>>> import numpy as np
>>> from numpy import linalg as LA
>>> np.set_printoptions(suppress=True, linewidth=140)
>>> tidy = lambda a: np.round(a, 2) + 0
>>> E = np.load("run19.npy")
>>> E
array([[ 0.,  0.,  0.,  0.,  0.,  0., -4.],
       [ 0.,  0.,  0.,  0.,  0.,  0., -7.],
       [ 0.,  0.,  0.,  0.,  0.,  0., -9.],
       [ 0.,  0.,  0.,  0.,  0.,  0.,  8.],
       [ 0.,  0.,  0.,  0.,  0.,  0., -9.],
       [ 0.,  0.,  0.,  0.,  0.,  0.,  6.],
       [-4., -7., -9.,  8., -9.,  6.,  0.]])
>>> # column 4 repeats column 2
>>> E.sum(axis=1)
array([ -4.,  -7.,  -9.,   8.,  -9.,   6., -15.])
>>> LA.matrix_rank(E)
np.int64(2)
>>> tidy(E.mean(axis=0))
array([-0.57, -1.  , -1.29,  1.14, -1.29,  0.86, -2.14])
>>> np.all(LA.eigvalsh(E) > 0)
np.False_
>>> K = np.loadtxt("a.csv", delimiter=",")
>>> K
array([[ 1.02, -2.  ,  2.  , -2.  ,  1.  ,  1.  ,  2.  ,  0.  ,  0.  ,  1.  ],
       [-2.  ,  2.02,  1.  ,  1.  ,  1.  ,  1.  , -1.  ,  1.  ,  0.  , -2.  ],
       [ 0.  , -1.  ,  1.02,  1.  , -2.  ,  0.  , -2.  , -2.  ,  2.  , -2.  ],
       [ 1.  ,  1.  ,  0.  ,  2.02,  0.  , -2.  ,  2.  ,  0.  , -2.  ,  2.  ],
       [ 2.  , -2.  ,  0.  , -1.  ,  0.02,  1.  ,  1.  ,  0.  ,  0.  ,  1.  ],
       [ 2.  , -2.  , -1.  ,  0.  , -1.  , -0.98,  2.  ,  2.  ,  0.  ,  0.  ],
       [ 2.  ,  0.  ,  1.  ,  1.  ,  2.  ,  2.  ,  0.02,  2.  , -2.  ,  0.  ],
       [ 2.  ,  2.  ,  2.  ,  1.  , -2.  ,  2.  ,  2.  ,  0.02,  0.  ,  0.  ],
       [-2.  ,  0.  ,  1.  ,  0.  ,  1.  ,  0.  ,  2.  ,  1.  , -0.98, -1.  ],
       [ 1.  , -2.  ,  2.  , -2.  ,  1.  ,  1.  ,  2.  ,  0.  ,  0.  ,  1.02]])
>>> Q, R = LA.qr(K)
>>> tidy(np.trace(Q @ Q.T))
np.float64(10.0)
>>> tidy(Q.T @ Q)
array([[1., 0., 0., 0., 0., 0., 0., 0., 0., 0.],
       [0., 1., 0., 0., 0., 0., 0., 0., 0., 0.],
       [0., 0., 1., 0., 0., 0., 0., 0., 0., 0.],
       [0., 0., 0., 1., 0., 0., 0., 0., 0., 0.],
       [0., 0., 0., 0., 1., 0., 0., 0., 0., 0.],
       [0., 0., 0., 0., 0., 1., 0., 0., 0., 0.],
       [0., 0., 0., 0., 0., 0., 1., 0., 0., 0.],
       [0., 0., 0., 0., 0., 0., 0., 1., 0., 0.],
       [0., 0., 0., 0., 0., 0., 0., 0., 1., 0.],
       [0., 0., 0., 0., 0., 0., 0., 0., 0., 1.]])
>>> Q.shape, R.shape
((10, 10), (10, 10))
>>> tidy(Q @ R)
array([[ 1.02, -2.  ,  2.  , -2.  ,  1.  ,  1.  ,  2.  ,  0.  ,  0.  ,  1.  ],
       [-2.  ,  2.02,  1.  ,  1.  ,  1.  ,  1.  , -1.  ,  1.  ,  0.  , -2.  ],
       [ 0.  , -1.  ,  1.02,  1.  , -2.  ,  0.  , -2.  , -2.  ,  2.  , -2.  ],
       [ 1.  ,  1.  ,  0.  ,  2.02,  0.  , -2.  ,  2.  ,  0.  , -2.  ,  2.  ],
       [ 2.  , -2.  ,  0.  , -1.  ,  0.02,  1.  ,  1.  ,  0.  ,  0.  ,  1.  ],
       [ 2.  , -2.  , -1.  ,  0.  , -1.  , -0.98,  2.  ,  2.  ,  0.  ,  0.  ],
       [ 2.  ,  0.  ,  1.  ,  1.  ,  2.  ,  2.  ,  0.02,  2.  , -2.  ,  0.  ],
       [ 2.  ,  2.  ,  2.  ,  1.  , -2.  ,  2.  ,  2.  ,  0.02,  0.  ,  0.  ],
       [-2.  ,  0.  ,  1.  ,  0.  ,  1.  ,  0.  ,  2.  ,  1.  , -0.98, -1.  ],
       [ 1.  , -2.  ,  2.  , -2.  ,  1.  ,  1.  ,  2.  ,  0.  ,  0.  ,  1.02]])
